In [1]: import numpy as np

In [2]: import numpy.linalg as la

In [3]: np.set_printoptions(precision=3, suppress=True, linewidth=160, legacy="1.25")

In [4]: X = np.load("layer15.npy")

In [5]: X
Out[5]: 
array([[  0.038,  18.613],
       [ -0.145,  -0.201],
       [  0.036, -17.986],
       [  0.191,   9.65 ]])

In [6]: def softmax(z):
   ...:     e = np.exp(z - z.max(axis=-1, keepdims=True))
   ...:     return e / e.sum(axis=-1, keepdims=True)
   ...: 

In [7]: softmax(X).sum(axis=1)
Out[7]: array([1., 1., 1., 1.])

In [8]: np.round(softmax(X[2]), 3) + 0
Out[8]: array([1., 0.])

In [9]: scores = X @ X.T / np.sqrt(2)

In [10]: softmax(scores).round(6).argmax(axis=1)
Out[10]: array([0, 2, 2, 0])

In [11]: np.round(softmax(scores + np.triu(np.full(scores.shape, -np.inf), 1)), 3) + 0
Out[11]: 
array([[1.   , 0.   , 0.   , 0.   ],
       [0.063, 0.937, 0.   , 0.   ],
       [0.   , 0.   , 1.   , 0.   ],
       [1.   , 0.   , 0.   , 0.   ]])

In [12]: softmax(scores)[2] @ X
Out[12]: array([  0.036, -17.986])

In [13]: rng = np.random.default_rng(11)

In [14]: lab = rng.permutation(2)

In [15]: other = X[:, lab] * rng.choice([-1, 1], 2)

In [16]: other
Out[16]: 
array([[-18.613,   0.038],
       [  0.201,  -0.145],
       [ 17.986,   0.036],
       [ -9.65 ,   0.191]])

In [17]: left, _, Vt = la.svd(X.T @ other)

In [18]: lab
Out[18]: array([1, 0])

In [19]: np.round(left @ Vt, 3) + 0
Out[19]: 
array([[ 0.,  1.],
       [-1.,  0.]])

In [20]: r0 = np.array([1, 2, 0])

In [21]: np.array([np.convolve(row, r0, "same") for row in other])
Out[21]: 
array([[-18.613, -37.188,   0.076],
       [  0.201,   0.257,  -0.29 ],
       [ 17.986,  36.008,   0.072],
       [ -9.65 , -19.109,   0.382]])

In [22]: np.correlate(other[1], other[3], "full")
Out[22]: array([ 0.038, -1.967,  1.399])

In [23]: np.abs(la.svd(X)[2][-1])
Out[23]: array([1.   , 0.003])

In [24]: [round(float(x), 3) for x in la.svd(X, compute_uv=False)[:3]]
Out[24]: [27.624, 0.235]

In [25]: la.cond(X) > 100
Out[25]: True

In [26]: t = np.radians(45)

In [27]: r_ = np.eye(2)

In [28]: r_[0, 0] = r_[1, 1] = np.cos(t)

In [29]: r_[0, 1], r_[1, 0] = -np.sin(t), np.sin(t)

In [30]: r_
Out[30]: 
array([[ 0.707, -0.707],
       [ 0.707,  0.707]])

In [31]: other = X @ r_.T

In [32]: np.allclose(la.norm(X, axis=1), la.norm(other, axis=1))
Out[32]: True

In [33]: np.allclose(X @ X.T, other @ other.T)
Out[33]: True

In [34]: np.abs(other - X).max(axis=0)
Out[34]: array([13.173,  5.425])

In [35]: other
Out[35]: 
array([[-13.135,  13.188],
       [  0.04 ,  -0.245],
       [ 12.743, -12.693],
       [ -6.689,   6.959]])

In [36]: np.round(la.det(r_), 3), round(np.trace(r_), 3)
Out[36]: (1.0, 1.414)

In [37]: J = np.loadtxt("sample1.csv", delimiter=",")

In [38]: J
Out[38]: 
array([[-0.875,  0.   ,  0.   , -0.485],
       [ 0.   ,  1.   ,  0.   ,  0.   ],
       [ 0.   ,  0.   ,  1.   ,  0.   ],
       [ 0.485,  0.   ,  0.   , -0.875]])

In [39]: other = J + rng.integers(-2, 3, (4, 1)) @ rng.integers(-2, 3, (1, 4))

In [40]: other
Out[40]: 
array([[-0.875,  0.   ,  0.   , -0.485],
       [ 0.   ,  1.   ,  0.   ,  0.   ],
       [-2.   ,  0.   , -1.   ,  0.   ],
       [-1.515,  0.   , -2.   , -0.875]])

In [41]: np.round(la.svd(other - J, compute_uv=False), 3) + 0
Out[41]: array([4., 0., 0., 0.])

In [42]: other - J
Out[42]: 
array([[ 0.,  0.,  0.,  0.],
       [ 0.,  0.,  0.,  0.],
       [-2.,  0., -2.,  0.],
       [-2.,  0., -2.,  0.]])

In [43]: la.matrix_rank(other - J, tol=1e-8)
Out[43]: 1

In [44]: lab = rng.permutation(4)

In [45]: other = J[:, lab] * rng.choice([-1, 1], 4)

In [46]: other
Out[46]: 
array([[-0.875, -0.   ,  0.   , -0.485],
       [ 0.   , -0.   ,  1.   ,  0.   ],
       [ 0.   , -1.   ,  0.   ,  0.   ],
       [ 0.485, -0.   ,  0.   , -0.875]])

In [47]: left, _, Vt = la.svd(J.T @ other)

In [48]: lab
Out[48]: array([0, 2, 1, 3])

In [49]: np.round(la.lstsq(J, other)[0], 3) + 0
Out[49]: 
array([[ 1.,  0.,  0.,  0.],
       [ 0.,  0.,  1.,  0.],
       [ 0., -1.,  0.,  0.],
       [ 0.,  0.,  0.,  1.]])

In [50]: t3 = np.stack([J, 4 * J, J[::-1]])

In [51]: la.det(t3)
Out[51]: array([  1., 256.,   1.])

In [52]: la.pinv(J)
Out[52]: 
array([[-0.875,  0.   ,  0.   ,  0.485],
       [ 0.   ,  1.   ,  0.   ,  0.   ],
       [ 0.   ,  0.   ,  1.   ,  0.   ],
       [-0.485,  0.   ,  0.   , -0.875]])

In [53]: J[:, 2] @ J[:, 1]
Out[53]: 0.0

In [54]: np.round(J.T @ J, 3) + 0
Out[54]: 
array([[1., 0., 0., 0.],
       [0., 1., 0., 0.],
       [0., 0., 1., 0.],
       [0., 0., 0., 1.]])

In [55]: E = np.array([[4.02, -4.0, 5.0], [5.0, -0.98, -5.0], [4.0, -4.0, 5.02]])

In [56]: cov = E.T @ E

In [57]: round(float(np.trace(cov)), 3), round((E ** 2).sum(), 3)
Out[57]: (165.321, 165.321)

In [58]: np.round(la.eigvalsh(cov)[::-1], 3) + 0
Out[58]: array([114.397,  50.924,   0.   ])

In [59]: round(float(np.abs(la.eigvals(E)).max()), 3)
Out[59]: 9.02

In [60]: (E - E.T) / 2
Out[60]: 
array([[ 0. , -4.5,  0.5],
       [ 4.5,  0. , -0.5],
       [-0.5,  0.5,  0. ]])

In [61]: np.round(la.det(E), 3)
Out[61]: -0.177

In [62]: assert E == E.T
---------------------------------------------------------------------------
ValueError                                Traceback (most recent call last)
Cell In[62], line 1
----> 1 assert E == E.T

ValueError: The truth value of an array with more than one element is ambiguous. Use a.any() or a.all()

In [63]: hat = np.triu(np.array([[3, 3, -2], [-1, -3, 3], [0, 0, 0]]), 1) + np.eye(3)

In [64]: other = hat @ E @ la.inv(hat)

In [65]: hat @ E - E @ hat
Out[65]: 
array([[  7.,  -7.,  -5.],
       [ 12., -27.,  28.],
       [  0., -12.,  20.]])

In [66]: r0 = np.array([1, 2, 3])

In [67]: mat = np.outer(rng.normal(size=24), r0) + 0.3 * rng.normal(size=(24, 3))

In [68]: mat
Out[68]: 
array([[-1.732, -3.479, -5.632],
       [ 1.73 ,  3.446,  4.638],
       [-0.34 , -0.089, -0.215],
       [ 1.01 ,  0.975,  1.843],
       [-0.388, -0.793, -0.372],
       [-0.221, -0.98 , -0.722],
       [ 0.71 ,  1.114,  1.51 ],
       [ 1.111,  1.249,  2.658],
       [-0.022, -0.935, -0.503],
       [-0.228, -0.071, -0.59 ],
       [ 0.68 ,  1.474,  1.794],
       [-0.691, -1.772, -2.463],
       [-1.671, -2.703, -4.362],
       [ 0.342,  0.98 ,  1.563],
       [-0.133, -1.813, -1.747],
       [-1.781, -3.869, -6.063],
       [-0.437, -2.007, -2.272],
       [-0.077, -1.415, -1.494],
       [-1.586, -2.313, -3.125],
       [-0.885, -3.518, -4.65 ],
       [ 0.248,  0.547,  0.236],
       [ 0.673,  1.884,  2.687],
       [-0.294, -0.687, -0.583],
       [-0.651, -1.515, -2.297]])

In [69]: W2 = mat[[12, 5]].astype(float)

In [70]: for _ in range(6):
    ...:     lab = la.norm(mat[:, None] - W2, axis=-1).argmin(axis=1)
    ...:     W2 = np.array([mat[lab == j].mean(axis=0) for j in range(2)])
    ...: 

In [71]: lab
Out[71]: array([0, 1, 1, 1, 1, 1, 1, 1, 1, 1, 1, 0, 0, 1, 0, 0, 0, 0, 0, 0, 1, 1, 1, 0])

In [72]: np.bincount(lab)
Out[72]: array([10, 14])

In [73]: W2[1] - W2[0]
Out[73]: array([1.322, 3.02 , 4.406])

In [74]: W2
Out[74]: 
array([[-0.964, -2.44 , -3.41 ],
       [ 0.358,  0.58 ,  0.996]])

In [75]: cov = np.cov(mat, rowvar=False)

In [76]: np.corrcoef(mat.T)
Out[76]: 
array([[1.   , 0.926, 0.955],
       [0.926, 1.   , 0.983],
       [0.955, 0.983, 1.   ]])

In [77]: np.argwhere(np.triu(np.abs(np.corrcoef(mat.T)) > 0.8, 1))
Out[77]: 
array([[0, 1],
       [0, 2],
       [1, 2]])

In [78]: np.median(mat, axis=0)
Out[78]: array([-0.224, -0.864, -0.587])

In [79]: la.eigvalsh(cov)[::-1]
Out[79]: array([11.741,  0.111,  0.049])

In [80]: cov
Out[80]: 
array([[0.86 , 1.616, 2.425],
       [1.616, 3.538, 5.066],
       [2.425, 5.066, 7.503]])

In [81]: np.round(np.corrcoef(mat[:, 2], mat[:, 0])[0, 1], 3)
Out[81]: 0.955

In [82]: cov.shape
Out[82]: (3, 3)

In [83]: Xs = (mat - mat.mean(axis=0)) / mat.std(axis=0)

In [84]: Xs.std(axis=0)
Out[84]: array([1., 1., 1.])

In [85]: b = la.lstsq(np.delete(Xs, 2, axis=1), Xs[:, 2])[0]

In [86]: np.abs(b).argmax()
Out[86]: 1

In [87]: b
Out[87]: array([0.309, 0.697])

In [88]: round(float(1 - np.var(Xs[:, 2] - np.delete(Xs, 2, axis=1) @ b)), 3)
Out[88]: 0.98

In [89]: Xs = mat - mat.mean(axis=0)

In [90]: left, sig, Vt = la.svd(Xs, full_matrices=False)

In [91]: np.abs(Vt[-1])
Out[91]: array([0.687, 0.477, 0.548])

In [92]: sig ** 2 / (sig ** 2).sum()
Out[92]: array([0.987, 0.009, 0.004])

In [93]: np.round((sig ** 2).sum() ** 2 / (sig ** 4).sum(), 3)
Out[93]: 1.027

In [94]: sig
Out[94]: array([16.433,  1.599,  1.058])

In [95]: (np.sign(left[:, 0]) == np.sign(left[0, 0])).astype(int)
Out[95]: array([1, 0, 0, 0, 0, 1, 0, 0, 0, 0, 0, 1, 1, 0, 1, 1, 1, 1, 1, 1, 0, 0, 0, 1])

In [96]: other = np.array([[-0.5, -0.4], [0.1, -1.5], [1.6, -0.1], [-0.1, -0.9]])

In [97]: W2 = np.array([[-0.7, -0.1, -0.9, 0.9], [1.8, 0.5, -0.1, -1.1]])

In [98]: feats = other @ W2

In [99]: feats
Out[99]: 
array([[-0.37, -0.15,  0.49, -0.01],
       [-2.77, -0.76,  0.06,  1.74],
       [-1.3 , -0.21, -1.43,  1.55],
       [-1.55, -0.44,  0.18,  0.9 ]])

In [100]: la.cond(feats) > 100
Out[100]: True

In [101]: round(float(np.trace(la.pinv(feats) @ feats)), 3)
Out[101]: 2.0

In [102]: left, sig, Vt = la.svd(feats)

In [103]: evecs = Vt[:(sig > 1e-8).sum()]

In [104]: x = feats[1] + 5 * feats[0] + rng.integers(2) * np.eye(4)[3]

In [105]: x
Out[105]: array([-4.62, -1.51,  2.51,  1.69])

In [106]: round(float(la.norm(x - evecs.T @ evecs @ x)), 3)
Out[106]: 0.0

In [107]: np.allclose(evecs.T @ evecs @ x, x)
Out[107]: True

In [108]: np.diag(evecs.T @ evecs)
Out[108]: array([0.707, 0.07 , 0.83 , 0.393])

In [109]: evecs.T @ evecs
Out[109]: 
array([[ 0.707,  0.209, -0.165, -0.369],
       [ 0.209,  0.07 , -0.128, -0.069],
       [-0.165, -0.128,  0.83 , -0.312],
       [-0.369, -0.069, -0.312,  0.393]])

In [110]: K = np.load("arr.npy")

In [111]: K
Out[111]: 
array([[ -1.905,  -8.262, -12.65 ],
       [ -6.904,   2.102,   4.304],
       [  1.282,   2.293, -21.918],
       [ -4.04 ,   0.329,  -5.144],
       [  4.465,  -1.979,  -4.879],
       [  4.201,   1.291,   1.86 ],
       [  0.136,   8.525,   7.951],
       [  0.189,   4.758,   8.286],
       [ -0.976,   0.706, -30.022],
       [ -0.006,  -1.822, -11.305],
       [  1.356,  -2.407,  -5.528],
       [ -5.508,  -1.724,   5.037],
       [ -2.556, -11.264,   4.681],
       [  1.168,   4.289,   6.887],
       [ -0.095,   2.914,  13.318],
       [ -1.396,   7.991,   0.768],
       [ -2.678,  -2.85 ,   2.848],
       [  1.088,   2.648, -14.956],
       [  0.307,  -2.099,  -7.854],
       [  3.95 ,   2.429, -12.435],
       [  0.883,   2.889,   0.834],
       [ -2.913,  -7.924,   2.18 ],
       [  1.09 ,  -4.738,   0.919],
       [ -1.156,  -3.122,  -6.603],
       [  1.257,  -9.536,  -6.505],
       [  1.988,   0.752,  -3.12 ]])

In [112]: x = np.array([-1, -1, 0])

In [113]: target = K @ x

In [114]: np.round(la.solve(K.T @ K, K.T @ target), 3) + 0
Out[114]: array([-1., -1.,  0.])

In [115]: target = target + 0.3 * rng.normal(size=26)

In [116]: target
Out[116]: 
array([10.021,  5.164, -3.632,  3.279, -2.086, -5.333, -8.029, -4.928,  0.132,  1.394,  1.448,  8.003, 13.574, -5.651, -2.64 , -6.844,  5.447, -3.841,  1.85 ,
       -6.051, -3.765, 11.113,  3.522,  4.376,  7.638, -3.175])

In [117]: b, *_ = la.lstsq(K, target)

In [118]: round(la.norm(target - K @ b), 3)
Out[118]: 1.607

In [119]: w1 = np.array([[1, 0], [0, 0], [0, 1]])

In [120]: b = np.array([3, 1])

In [121]: act = np.maximum(K @ w1 + b, 0)

In [122]: (act > 0).mean(axis=0)
Out[122]: array([0.885, 0.5  ])

In [123]: W2 = np.array([[0, 1, -2], [-3, 0, 0]])

In [124]: (act @ W2).round(6).argmax(axis=1)
Out[124]: array([1, 1, 1, 0, 1, 1, 1, 1, 1, 1, 1, 1, 1, 1, 1, 1, 1, 1, 1, 1, 1, 1, 1, 1, 1, 1])

In [125]: w1 @ W2
Out[125]: 
array([[ 0,  1, -2],
       [ 0,  0,  0],
       [-3,  0,  0]])

In [126]: other = np.array([[2, -1, 1], [-3, 2, 5], [-5, 2, 1]])

In [127]: la.matrix_rank(np.vstack([mat, other.T]))
Out[127]: 3

In [128]: la.matrix_rank(mat @ other)
Out[128]: 3

In [129]: np.einsum("ij->j", mat)
Out[129]: array([ -4.633, -16.29 , -20.162])

In [130]: r0 = np.array([3, 7, 1])

In [131]: M = np.outer(rng.normal(size=16), r0) + 0.1 * rng.normal(size=(16, 3))

In [132]: M
Out[132]: 
array([[ 2.195,  5.564,  0.818],
       [-1.662, -4.073, -0.655],
       [ 1.667,  4.26 ,  0.656],
       [ 1.81 ,  4.009,  0.461],
       [ 4.005,  9.302,  1.378],
       [ 2.49 ,  5.703,  0.829],
       [ 2.901,  7.102,  0.942],
       [-0.322, -0.828, -0.05 ],
       [-2.013, -4.857, -0.667],
       [-2.185, -5.166, -0.748],
       [-1.514, -3.378, -0.487],
       [-3.331, -8.042, -1.041],
       [-1.719, -3.906, -0.567],
       [-0.334, -0.619, -0.15 ],
       [ 0.648,  1.677,  0.383],
       [-1.012, -2.489, -0.338]])

In [133]: la.norm(X, axis=1)
Out[133]: array([18.613,  0.248, 17.986,  9.652])

In [134]: la.norm(X, axis=0)
Out[134]: array([ 0.245, 27.624])

In [135]: np.round(la.norm(X, 2), 3)
Out[135]: 27.624

In [136]: np.round(la.norm(X[2] - X[1]), 3)
Out[136]: 17.786
